$ python3 -q
>>> import numpy as np
>>> from numpy import linalg as LA
>>> np.set_printoptions(precision=2, suppress=True, linewidth=100, sign=" ")
>>> K = np.load("x.npy")
>>> print(K)
[[-24.   -2.  -18.  -14. ]
 [  1.   -0.5  -0.2  -0.7]
 [  0.3  -1.8   0.9   0. ]
 [ -0.3  -0.1  -0.4   0.9]
 [ -2.2   0.1  -1.    0.2]
 [  0.   -0.8   0.8   0.3]
 [  1.    0.7  -0.7   0. ]
 [ -0.1  -1.7   0.4   0.1]
 [ -1.5   1.5   0.1   0. ]
 [ -1.6  -0.2  -0.2   0.9]
 [ -1.    0.5  -0.2  -0.3]
 [ -0.3   0.7  -0.6   0.2]
 [ -0.4   1.    1.5  -0.3]
 [  0.7  -0.7  -0.2  -1.3]
 [  0.6   0.7  -0.3   1. ]
 [  0.6  -0.8   0.2   1.1]
 [ -0.2  -1.2  -0.9   1.3]
 [  1.3  -1.    0.4   1. ]
 [ -0.1  -0.6   0.7   1.4]
 [ -0.5  -1.9   0.1   0.7]
 [ -0.2  -1.8  -0.7   0.3]
 [ -0.2   2.8   0.9  -0.3]]
>>> # row 0 is much longer than the rest
>>> Xs = K - K.mean(axis=0)
>>> left, sv, VT = LA.svd(Xs, full_matrices=False)
>>> print(VT[0] * np.sign(VT[0, np.abs(VT[0]).argmax()]))
[ 0.72  0.05  0.54  0.43]
>>> print((np.sign(left[:, 0]) == np.sign(left[0, 0])).astype(int))
[ 1  0  0  0  1  0  0  0  0  0  0  0  0  0  0  0  0  0  0  0  0  0]
>>> print(np.round(Xs.mean(axis=0), 2) + 0)
[ 0.  0.  0.  0.]
>>> print(LA.matrix_rank(Xs))
4
>>> cent = K[[10, 8]].astype(float)
>>> for _ in range(7):
...     idx = LA.norm(K[:, None] - cent, axis=-1).argmin(axis=1)
...     cent = np.array([K[idx == j].mean(axis=0) for j in range(2)])
... 
>>> print(idx)
[ 0  1  1  1  1  1  1  1  1  1  1  1  1  1  1  1  1  1  1  1  1  1]
>>> print(cent[1] - cent[0])
[ 23.85   1.76  18.03  14.31]
>>> print(cent)
[[-24.    -2.   -18.   -14.  ]
 [ -0.15  -0.24   0.03   0.31]]
>>> print(np.bincount(idx))
[  1  21]
>>> proj = K @ LA.solve(K.T @ K, K.T)
>>> print(np.allclose(proj @ proj, proj))
True
>>> mat = np.load("w.npy")
>>> print(mat)
[[ -6  -8  -4   0   2   1  -4   6]
 [ -8   2  -3  -4   2  -8  -5   0]
 [ -4  -3  -2  -6  -6   0  -3  -6]
 [  0  -4  -6   8  -9  -4   2  -4]
 [  2   2  -6  -9  -8   8   4  -2]
 [  1  -8   0  -4   8   4   2  -3]
 [ -4  -5  -3   2   4   2 -10  -6]
 [  6   0  -6  -4  -2  -3  -6   2]]
>>> rng = np.random.default_rng(585)
>>> idx = rng.permutation(8)
>>> print(idx)
[ 1  2  3  6  0  7  5  4]
>>> A2 = mat[idx][:, idx]
>>> print(np.allclose(A2, mat))
False
>>> print(A2)
[[  2  -3  -4  -5  -8   0  -8   2]
 [ -3  -2  -6  -3  -4  -6   0  -6]
 [ -4  -6   8   2   0  -4  -4  -9]
 [ -5  -3   2 -10  -4  -6   2   4]
 [ -8  -4   0  -4  -6   6   1   2]
 [  0  -6  -4  -6   6   2  -3  -2]
 [ -8   0  -4   2   1  -3   4   8]
 [  2  -6  -9   4   2  -2   8  -8]]
>>> print(np.diag(A2))
[  2  -2   8 -10  -6   2   4  -8]
>>> arr = np.loadtxt("data.csv", delimiter=",")
>>> print(arr)
[[ 300.   37.   96.  -49. -175.  120.  -68. -108. -105.  -63.]
 [  37.  304.  -73.  -77.  -71.    3. -196.  110.   22.  -86.]
 [  96.  -73.  316.  -96. -123.   -3.   52. -134.  -19.   18.]
 [ -49.  -77.  -96.  232.  160.   24.  -78.  -22.  103.  200.]
 [-175.  -71. -123.  160.  286.  -62.  -44.  104.  183.  197.]
 [ 120.    3.   -3.   24.  -62.  298. -173.  -71. -151.  -40.]
 [ -68. -196.   52.  -78.  -44. -173.  353.  -62.  -31.  -92.]
 [-108.  110. -134.  -22.  104.  -71.  -62.  203.   37.  -11.]
 [-105.   22.  -19.  103.  183. -151.  -31.   37.  260.  157.]
 [ -63.  -86.   18.  200.  197.  -40.  -92.  -11.  157.  303.]]
>>> # symmetric
>>> left, sv, VT = LA.svd(arr)
>>> evecs = VT[:(sv > 1e-8).sum()]
>>> vec = arr[1] + -2 * arr[6] + rng.integers(2) * np.eye(10)[5]
>>> print(vec)
[ 173.  696. -177.   79.   17.  350. -902.  234.   84.   98.]
>>> print(round(LA.norm(vec - evecs.T @ evecs @ vec), 2))
0.4
>>> print(np.allclose(evecs.T @ evecs @ vec, vec))
False
>>> print(LA.matrix_rank(np.vstack([arr, vec])))
10
>>> vec = np.array([-2, 0, 2, 0, -1, 0, 0, 1, 2, 0])
>>> h = np.maximum(arr @ vec, 0)
>>> print(np.tanh(arr @ vec))
[-1.  1.  1. -1.  1. -1.  1.  1.  1.  1.]
>>> print(np.maximum(arr @ (3 * vec), 0))
[    0.    15.  1173.     0.   864.     0.   480.   363.  1638.   804.]
>>> idx = rng.permutation(10)
>>> print(idx)
[ 3  2  9  5  1  7  6  4  0  8]
>>> A2 = arr[idx][:, idx]
>>> print(np.allclose(A2, arr))
False
>>> print(round(LA.det(A2), 2), round(float(LA.det(arr[idx])), 2))
-81811.06 -104165.9
>>> X = np.loadtxt("arr.csv", delimiter=",")
>>> print(X)
[[ -9.98  19.72  -1.79 -13.36  11.55   0.58  11.31]
 [-12.4   19.78 -18.05 -13.45   4.79  -8.39 -13.51]
 [ -8.64  22.79  -0.84 -10.87  13.41   3.69  10.35]
 [-11.45  18.96 -18.93 -14.92   7.    -8.2  -11.47]
 [  9.26  -9.19  11.33  11.3    8.14  17.78  -0.24]
 [ -9.9   21.31  -2.47 -12.99  10.44   0.33  10.39]
 [-10.12  22.52  -1.87 -11.92  13.45   2.87   9.28]
 [-12.6   23.22 -21.37 -13.91   4.84 -10.86 -11.51]
 [-10.29  21.91 -18.73 -13.53   5.69 -11.32  -9.87]
 [-10.58  21.31 -19.72 -15.46   4.78  -9.86 -11.61]
 [-11.09  22.26 -20.94 -13.38   7.41 -10.87 -10.71]
 [  9.21  -9.63  10.44  11.29   7.35  17.9   -0.07]
 [ 10.74 -10.94  10.07  12.32   8.55  17.98  -1.87]
 [ 10.09 -10.48  10.72  12.97   6.98  16.9    0.24]
 [-12.19  22.02  -1.2  -11.91  11.84   1.46   9.64]
 [-12.47  21.61 -20.   -13.98   5.45  -7.73 -13.74]
 [ -9.79  21.31  -2.63 -11.87  11.8    2.13  10.7 ]
 [-10.33  22.16  -3.59 -11.19  11.92   0.64   9.86]]
>>> cov = X.T @ X
>>> print(LA.svd(X, compute_uv=False) ** 2)
[ 15549.88   3578.71   1110.86     26.62     15.53      6.94      4.59]
>>> print((X @ X.T).shape)
(18, 18)
>>> print(np.diag(cov))
[ 2053.48  6892.86  3207.44  2984.13  1501.95  1933.65  1719.63]
>>> idx = X[:, 1] > np.median(X[:, 1])
>>> r0 = X[idx].mean(axis=0) - X[~idx].mean(axis=0)
>>> print(round(float((((X - X.mean(axis=0)) @ r0 > 0) == idx).mean()), 2))
0.67
>>> print(r0)
[-8.49 14.1  -8.96 -9.17  1.11 -8.73 -0.22]
>>> print(((X - X.mean(axis=0)) @ r0 > 0).astype(int))
[ 1  1  1  1  0  1  1  1  1  1  1  0  0  0  1  1  1  1]
>>> W = np.array([[3, 1, 3, 1, 0],
...     [2, 0, 1, 1, 3],
...     [-1, -2, 1, 3, 2],
...     [-3, -1, -2, -3, 1],
...     [2, 3, -2, 0, 3],
...     [-2, 2, 2, 0, 1],
...     [2, -3, 3, 1, -2]])
>>> c = np.array([-3, -2, 3, 2, 3])
>>> hid = np.maximum(X @ W + c, 0)
>>> print((hid > 0).astype(int))
[[ 1  1  1  1  1]
 [ 1  1  0  0  1]
 [ 1  1  1  1  1]
 [ 1  1  0  0  1]
 [ 0  1  1  1  1]
 [ 1  1  1  1  1]
 [ 1  1  1  1  1]
 [ 1  1  0  0  1]
 [ 1  1  0  0  1]
 [ 1  1  0  0  1]
 [ 1  1  0  0  1]
 [ 0  1  1  0  1]
 [ 0  1  1  0  1]
 [ 0  1  1  0  1]
 [ 1  1  1  1  1]
 [ 1  1  0  0  1]
 [ 1  1  1  1  1]
 [ 1  1  1  1  1]]
>>> print(LA.matrix_rank(hid))
5
>>> cent = np.array([[2, 3, 3], [1, 0, 1], [1, 0, 1], [2, 3, 0], [2, 2, 2]])
>>> print((hid @ cent).round(6).argmax(axis=1))
[ 1  2  1  2  0  1  1  2  2  2  2  0  0  0  1  2  1  1]
>>> F = np.load("case14.npy")
>>> print(F)
[[  43    0    0    3    1    3    1    1    1    3    1    2]
 [   1  -99    1    3    3    3    0    1    2    0    2    2]
 [   0    3    0    0    2    1    1    2    1    3    0    0]
 [   3    3    2 -160    1    2    3    3    3    1    3    3]
 [   2    0    0    3  -19    0    0    1    1    1    1    0]
 [   2    2    0    3    2 -177    1    0    0    1    0    0]
 [   1    0    3    3    2    3 -178    2    1    3    2    1]
 [   1    3    3    2    1    0    2  -59    2    1    3    2]
 [   3    3    0    1    3    0    0    3  -97    3    2    1]
 [   3    3    0    0    0    2    0    0    2   42    1    3]
 [   2    2    3    1    2    1    3    0    1    0  -20    1]
 [   0    0    3    1    1    2    0    3    2    2    2  -59]]
>>> idx = rng.permutation(12)
>>> print(idx)
[  2   4  11   6   0   9   1   3   8   7   5  10]
>>> A2 = F[idx][:, idx]
>>> print(np.sort(np.abs(LA.eigvals(A2))))
[   0.2    17.93   20.92   39.48   45.84   56.41   61.49   95.71  100.52  159.51  176.73  179.3 ]
>>> print(np.diag(A2))
[   0  -19  -59 -178   43   42  -99 -160  -97  -59 -177  -20]
>>> print(np.allclose(A2, F))
False
>>> vec = np.array([1, -9, 0, 7, 4, 4, 0, 9, -2, -4, -5, 3])
>>> h = np.maximum(F @ vec, 0)
>>> print(np.maximum(F @ (3 * vec), 0))
[  228  2814     0     0     0     0   117     0   591     0   312     0]
>>> print(np.maximum(F @ vec, 0) - np.maximum(-F @ vec, 0))
[   76   938   -11 -1121   -55  -699    39  -556   197  -184   104  -153]
